$ python -q
>>> import numpy as np
>>> np.set_printoptions(precision=2, suppress=True, linewidth=140, legacy="1.25")
>>> def rnd(a):
...     return np.round(a, 2) + 0
... 
>>> feats = np.load("test12.npy")
>>> rnd(feats)
array([[ 0.67,  0.76,  3.69,  1.64, -2.14, -1.76, -0.17],
       [-1.57,  2.71, -2.1 , -1.99,  1.26, -0.1 ,  2.29],
       [-1.57,  2.77, -2.02, -1.97,  1.22, -0.15,  2.32],
       [-0.1 , -2.04, -3.35, -1.03,  1.92,  2.06, -0.78],
       [ 0.72,  0.63,  3.69,  1.68, -2.14, -1.71, -0.27],
       [ 0.84,  0.32,  3.69,  1.79, -2.14, -1.6 , -0.48],
       [-1.14,  0.58, -3.53, -2.01,  2.06,  1.22,  1.08],
       [-1.56,  3.22, -1.33, -1.77,  0.82, -0.59,  2.51],
       [ 1.57, -2.89,  1.87,  1.93, -1.13,  0.25, -2.38],
       [-1.33,  1.3 , -3.24, -2.1 ,  1.9 ,  0.85,  1.53],
       [-0.56, -1.03, -3.66, -1.53,  2.12,  1.84, -0.02],
       [ 1.5 , -3.48,  0.75,  1.55, -0.48,  0.91, -2.57],
       [-0.5 , -1.19, -3.63, -1.47,  2.1 ,  1.89, -0.14]])
>>> Uu, sigma, VT = np.linalg.svd(feats)
>>> rnd(sigma)
array([15.19,  9.7 ,  0.  ,  0.  ,  0.  ,  0.  ,  0.  ])
>>> M2 = Uu[:, :2] @ np.diag(sigma[:2]) @ VT[:2]
>>> rnd(np.abs(feats - M2).max())
0.0
>>> rnd(M2)
array([[ 0.67,  0.76,  3.69,  1.64, -2.14, -1.76, -0.17],
       [-1.57,  2.71, -2.1 , -1.99,  1.26, -0.1 ,  2.29],
       [-1.57,  2.77, -2.02, -1.97,  1.22, -0.15,  2.32],
       [-0.1 , -2.04, -3.35, -1.03,  1.92,  2.06, -0.78],
       [ 0.72,  0.63,  3.69,  1.68, -2.14, -1.71, -0.27],
       [ 0.84,  0.32,  3.69,  1.79, -2.14, -1.6 , -0.48],
       [-1.14,  0.58, -3.53, -2.01,  2.06,  1.22,  1.08],
       [-1.56,  3.22, -1.33, -1.77,  0.82, -0.59,  2.51],
       [ 1.57, -2.89,  1.87,  1.93, -1.13,  0.25, -2.38],
       [-1.33,  1.3 , -3.24, -2.1 ,  1.9 ,  0.85,  1.53],
       [-0.56, -1.03, -3.66, -1.53,  2.12,  1.84, -0.02],
       [ 1.5 , -3.48,  0.75,  1.55, -0.48,  0.91, -2.57],
       [-0.5 , -1.19, -3.63, -1.47,  2.1 ,  1.89, -0.14]])
>>> print(np.linalg.matrix_rank(feats, rtol=0.05))
2
>>> rank = np.linalg.matrix_rank(feats)
>>> rank
2
>>> null = np.linalg.svd(feats)[2][rank:].T
>>> [int(np.linalg.matrix_rank(feats[:, :j + 1])) for j in range(7)]
[1, 2, 2, 2, 2, 2, 2]
>>> print([int(np.linalg.matrix_rank(np.delete(feats, i, axis=0))) for i in range(13)])
[2, 2, 2, 2, 2, 2, 2, 2, 2, 2, 2, 2, 2]
>>> np.linalg.matrix_rank(feats.T @ feats), np.linalg.matrix_rank(feats @ feats.T)
(2, 2)
>>> F = np.load("block19.npy")
>>> F
array([[-1.9, -1. ,  1. , -3. ,  0. , -1. ],
       [-3. ,  2.1,  0. ,  2. ,  1. ,  1. ],
       [ 3. ,  2. ,  0.1, -1. ,  2. ,  1. ],
       [-3. ,  1. ,  0. , -0.9,  0. ,  0. ],
       [ 3. ,  1. ,  1. ,  1. ,  3.1,  2. ],
       [-2. , -1. ,  1. , -3. ,  0. , -0.9]])
>>> rng = np.random.default_rng(26)
>>> labels = rng.permutation(6)
>>> print(labels)
[0 3 5 2 1 4]
>>> M2 = F[labels][:, labels]
>>> print(rnd(np.sort(np.abs(np.linalg.eigvals(M2)))))
[0.08 0.1  1.22 3.75 4.3  5.41]
>>> M2
array([[-1.9, -3. , -1. ,  1. , -1. ,  0. ],
       [-3. , -0.9,  0. ,  0. ,  1. ,  0. ],
       [-2. , -3. , -0.9,  1. , -1. ,  0. ],
       [ 3. , -1. ,  1. ,  0.1,  2. ,  2. ],
       [-3. ,  2. ,  1. ,  0. ,  2.1,  1. ],
       [ 3. ,  1. ,  2. ,  1. ,  1. ,  3.1]])
>>> rnd(np.linalg.det(M2)), rnd(np.linalg.det(F[labels]))
(0.87, 0.87)
>>> vec = np.array([3, 2, 3, -3, -3, 3])
>>> rhs = F @ vec
>>> c, lr = np.zeros(6), 1 / np.linalg.norm(F, 2) ** 2
>>> for i in range(3):
...     c -= lr * F.T @ (F @ c - rhs)
...     if i % 1 == 0: print(i, round(np.linalg.norm(F @ c - rhs), 2))
... 
0 9.21
1 5.8
2 4.08
>>> rnd(np.linalg.cond(F))
661.35
>>> M2 = np.linalg.inv(F)
>>> print((np.abs(M2) > 1e-9).astype(int))
[[1 1 1 1 1 1]
 [1 1 1 1 1 1]
 [1 1 1 1 1 1]
 [1 1 1 1 1 1]
 [1 1 1 1 1 1]
 [1 1 1 1 1 1]]
>>> rnd(np.linalg.det(F) * np.linalg.det(M2))
1.0
>>> rnd(np.linalg.inv(M2))
array([[-1.9, -1. ,  1. , -3. ,  0. , -1. ],
       [-3. ,  2.1,  0. ,  2. ,  1. ,  1. ],
       [ 3. ,  2. ,  0.1, -1. ,  2. ,  1. ],
       [-3. ,  1. ,  0. , -0.9,  0. ,  0. ],
       [ 3. ,  1. ,  1. ,  1. ,  3.1,  2. ],
       [-2. , -1. ,  1. , -3. ,  0. , -0.9]])
>>> mat = np.load("arr.npy")
>>> mat
array([[ 0,  1,  0],
       [ 0, -1, -1],
       [-3,  2, -2]])
>>> cov = mat.T @ mat
>>> rnd(np.linalg.eigvalsh(cov)[::-1])
array([17.25,  2.55,  0.2 ])
>>> rnd(np.linalg.svd(mat, compute_uv=False) ** 2)
array([17.25,  2.55,  0.2 ])
>>> mat.sum(axis=0)
array([-3,  2, -3])
>>> rnd(mat.mean(axis=0))
array([-1.  ,  0.67, -1.  ])
>>> np.abs(mat).max()
3
>>> mat - mat[0]
array([[ 0,  0,  0],
       [ 0, -2, -1],
       [-3,  1, -2]])
>>> print(np.unravel_index(np.abs(mat).argmax(), mat.shape))
(2, 0)
>>> mat.sum(axis=1)
array([ 1, -2, -3])
>>> vec = np.array([3, 3, 0])
>>> h1 = np.maximum(mat @ vec, 0)
>>> np.maximum(mat @ (3 * vec), 0)
array([9, 0, 0])
>>> h1
array([3, 0, 0])
>>> mat.T @ h1
array([0, 3, 0])
>>> np.maximum(mat @ vec, 0) - np.maximum(-mat @ vec, 0)
array([ 3, -3, -3])
>>> np.flatnonzero(h1 > 1e-9)
array([0])
>>> Q, V = np.linalg.qr(mat[:, :1])[0], np.linalg.qr(mat[:, 1:])[0]
>>> sigma = np.linalg.svd(Q.T @ V, compute_uv=False)
>>> rnd(sigma)
array([0.98])
>>> rnd(np.degrees(np.arccos(sigma.clip(0, 1))))
array([12.6])
>>> W0 = np.load("out1.npy")
>>> W0
array([[ 0, -2,  2, -2,  2, -1, -2,  1, -2],
       [ 2,  0, -2, -2,  1,  0,  1,  1,  0],
       [ 1,  1, -2,  0, -1, -2,  2,  1, -2],
       [ 1,  0, -2,  1,  1,  0, -1, -2,  2],
       [ 0,  1, -2,  1, -2, -2, -2, -1,  1],
       [-2, -1, -1, -2,  1, -1, -1,  1, -2],
       [ 1,  2,  2, -1,  2,  2,  0,  2, -2],
       [-2,  2,  2,  2, -1,  2, -1, -2, -1],
       [-2,  0, -2, -1, -1,  2,  2, -1,  0]])
>>> Q, r_ = np.linalg.qr(W0)
>>> print(rnd(Q @ r_))
[[ 0. -2.  2. -2.  2. -1. -2.  1. -2.]
 [ 2.  0. -2. -2.  1.  0.  1.  1.  0.]
 [ 1.  1. -2.  0. -1. -2.  2.  1. -2.]
 [ 1.  0. -2.  1.  1.  0. -1. -2.  2.]
 [ 0.  1. -2.  1. -2. -2. -2. -1.  1.]
 [-2. -1. -1. -2.  1. -1. -1.  1. -2.]
 [ 1.  2.  2. -1.  2.  2.  0.  2. -2.]
 [-2.  2.  2.  2. -1.  2. -1. -2. -1.]
 [-2.  0. -2. -1. -1.  2.  2. -1.  0.]]
>>> Q.shape, r_.shape
((9, 9), (9, 9))
>>> rnd(np.abs(np.diag(r_)))
array([4.36, 3.87, 5.66, 3.77, 2.35, 3.38, 2.89, 0.99, 0.14])
>>> print(rnd(abs(r_[0, 0])), rnd(np.linalg.norm(W0[:, 0])))
4.36 4.36
>>> Uu, sigma, VT = np.linalg.svd(W0)
>>> np.argmax(sigma[:-1] / (sigma[1:] + 1e-6)) + 1
8
>>> rnd(sigma)
array([7.72, 6.77, 5.38, 4.68, 4.24, 2.99, 1.66, 1.06, 0.04])
>>> M2 = Uu[:, :8] @ np.diag(sigma[:8]) @ VT[:8]
>>> rnd(np.abs(W0 - M2).max())
0.01
>>> rnd(np.linalg.norm(W0 - M2) / np.linalg.norm(W0))
0.0
>>> rnd(M2)
array([[ 0.  , -2.  ,  2.  , -2.  ,  2.  , -1.  , -2.  ,  1.  , -2.  ],
       [ 2.  , -0.01, -2.01, -1.99,  1.  ,  0.01,  0.99,  1.01, -0.01],
       [ 1.  ,  1.  , -2.  ,  0.  , -1.  , -2.  ,  2.  ,  1.  , -2.  ],
       [ 1.  ,  0.  , -2.  ,  1.  ,  1.  ,  0.  , -1.  , -2.  ,  2.  ],
       [ 0.  ,  1.  , -2.  ,  1.  , -2.  , -2.  , -2.  , -1.  ,  1.  ],
       [-2.  , -1.  , -1.  , -2.  ,  1.  , -1.  , -1.  ,  1.  , -2.  ],
       [ 1.  ,  2.01,  2.  , -1.01,  2.  ,  1.99,  0.  ,  2.  , -2.  ],
       [-2.  ,  1.99,  2.  ,  2.01, -1.  ,  2.01, -1.  , -2.  , -1.  ],
       [-2.  ,  0.01, -2.  , -1.01, -1.  ,  1.99,  2.  , -1.01,  0.  ]])
